% python3 -q
>>> import numpy as np
>>> from numpy import linalg as LA
>>> np.set_printoptions(precision=2, suppress=True, linewidth=100)
>>> m1 = np.load("dump.npy")
>>> m1
array([[1, 3, 0],
       [0, 1, 0],
       [0, 1, 0],
       [0, 2, 0],
       [1, 3, 0],
       [0, 2, 0],
       [0, 2, 0],
       [0, 2, 0],
       [1, 3, 0],
       [0, 2, 0],
       [1, 3, 1]])
>>> Q, r_ = LA.qr(m1)
>>> np.round(Q.T @ Q, 2) + 0
array([[1., 0., 0.],
       [0., 1., 0.],
       [0., 0., 1.]])
>>> np.round(Q @ r_, 2) + 0
array([[1., 3., 0.],
       [0., 1., 0.],
       [0., 1., 0.],
       [0., 2., 0.],
       [1., 3., 0.],
       [0., 2., 0.],
       [0., 2., 0.],
       [0., 2., 0.],
       [1., 3., 0.],
       [0., 2., 0.],
       [1., 3., 1.]])
>>> Q.shape, r_.shape
((11, 3), (3, 3))
>>> Q.round(2) + 0
array([[-0.5 ,  0.  , -0.29],
       [ 0.  , -0.21,  0.  ],
       [ 0.  , -0.21,  0.  ],
       [ 0.  , -0.43,  0.  ],
       [-0.5 ,  0.  , -0.29],
       [ 0.  , -0.43,  0.  ],
       [ 0.  , -0.43,  0.  ],
       [ 0.  , -0.43,  0.  ],
       [-0.5 ,  0.  , -0.29],
       [ 0.  , -0.43,  0.  ],
       [-0.5 ,  0.  ,  0.87]])
>>> r_.round(2) + 0
array([[-2.  , -6.  , -0.5 ],
       [ 0.  , -4.69,  0.  ],
       [ 0.  ,  0.  ,  0.87]])
>>> Y = np.c_[m1[:, :2] @ np.array([[-1, -1], [-2, -1]]), np.array([-2, 0, 0, -3, -3, -1, 1, 3, 3, -1, -2])]
>>> Y
array([[-7, -4, -2],
       [-2, -1,  0],
       [-2, -1,  0],
       [-4, -2, -3],
       [-7, -4, -3],
       [-4, -2, -1],
       [-4, -2,  1],
       [-4, -2,  3],
       [-7, -4,  3],
       [-4, -2, -1],
       [-7, -4, -2]])
>>> LA.matrix_rank(np.c_[m1, Y])
np.int64(4)
>>> np.round(LA.norm(Y - m1 @ LA.lstsq(m1, Y)[0], axis=0), 2) + 0
array([0.  , 0.  , 6.44])
>>> feats = np.load("case3.npy")
>>> feats
array([[-1.22, -1.71,  0.21, -2.13],
       [ 0.  , -0.51, -2.95,  0.13],
       [-1.22,  2.39, -0.47, -1.25],
       [-2.45, -0.34,  0.13,  1.69]])
>>> blk = np.stack([feats, 4 * feats, feats[::-1]])
>>> np.round(np.einsum("bij,cij->bc", blk, blk), 2) + 0
array([[ 36., 144.,   0.],
       [144., 576.,   0.],
       [  0.,   0.,  36.]])
>>> LA.matrix_rank(blk)
array([4, 4, 4])
>>> blk.shape
(3, 4, 4)
>>> LA.matrix_rank(blk.reshape(3, -1))
np.int64(2)
>>> LA.norm(blk, axis=(1, 2))
array([ 6., 24.,  6.])
>>> (blk @ feats.T).shape
(3, 4, 4)
>>> round(LA.det(feats.T), 2)
np.float64(-81.0)
>>> LA.eigvals(feats)
array([ 3.  +0.j  , -3.  +0.j  , -0.26+2.99j, -0.26-2.99j])
>>> np.round(LA.det(2 * feats), 2), round(float(LA.det(feats)), 2)
(np.float64(-1296.0), -81.0)
>>> np.round(np.poly(feats), 2) + 0
array([  1.  ,   0.51,   0.  ,  -4.6 , -81.  ])
>>> np.kron(np.eye(2, dtype=int), feats)
array([[-1.22, -1.71,  0.21, -2.13, -0.  , -0.  ,  0.  , -0.  ],
       [ 0.  , -0.51, -2.95,  0.13,  0.  , -0.  , -0.  ,  0.  ],
       [-1.22,  2.39, -0.47, -1.25, -0.  ,  0.  , -0.  , -0.  ],
       [-2.45, -0.34,  0.13,  1.69, -0.  , -0.  ,  0.  ,  0.  ],
       [-0.  , -0.  ,  0.  , -0.  , -1.22, -1.71,  0.21, -2.13],
       [ 0.  , -0.  , -0.  ,  0.  ,  0.  , -0.51, -2.95,  0.13],
       [-0.  ,  0.  , -0.  , -0.  , -1.22,  2.39, -0.47, -1.25],
       [-0.  , -0.  ,  0.  ,  0.  , -2.45, -0.34,  0.13,  1.69]])
>>> arr = np.array([[5, 6, 7, 8, 9, 10, 11, 12],
...     [13, 14, 15, 16, 17, 18, 19, 20],
...     [21, 22, 23, 24, 25, 26, 27, 28]])
>>> # rank 2
>>> rk = LA.matrix_rank(arr)
>>> rk
np.int64(2)
>>> N = LA.svd(arr)[2][rk:].T
>>> [int(LA.matrix_rank(arr[:, :j + 1])) for j in range(8)]
[1, 2, 2, 2, 2, 2, 2, 2]
>>> [int(LA.matrix_rank(arr[:i])) for i in range(1, len(arr) + 1)]
[1, 2, 2]
>>> LA.matrix_rank(arr.T @ arr), LA.matrix_rank(arr @ arr.T)
(np.int64(2), np.int64(2))
>>> np.allclose(arr @ N, 0)
True
>>> N.shape
(8, 6)
>>> np.round(arr @ N, 2) + 0
array([[0., 0., 0., 0., 0., 0.],
       [0., 0., 0., 0., 0., 0.],
       [0., 0., 0., 0., 0., 0.]])
>>> [int(LA.matrix_rank(np.delete(arr, i, axis=0))) for i in range(3)]
[2, 2, 2]
>>> Y = np.array([[1, 3, 2],
...     [2, 0, 3],
...     [0, 0, 2],
...     [0, 1, 3],
...     [2, 3, 1],
...     [1, 1, 2],
...     [2, 1, 1],
...     [2, 1, 2]])
>>> LA.matrix_rank(arr @ Y)
np.int64(2)
>>> Y.T @ arr.T
array([[ 91, 171, 251],
       [ 83, 163, 243],
       [130, 258, 386]])
>>> np.einsum("ij,ij->i", arr, arr)
array([ 620, 2220, 4844])
>>> LA.matrix_rank(np.vstack([arr, Y.T]))
np.int64(5)
>>> np.einsum("ik,kj->ij", arr, Y)
array([[ 91,  83, 130],
       [171, 163, 258],
       [251, 243, 386]])
>>> np.einsum("ik,kj->ji", arr, Y)
array([[ 91, 171, 251],
       [ 83, 163, 243],
       [130, 258, 386]])
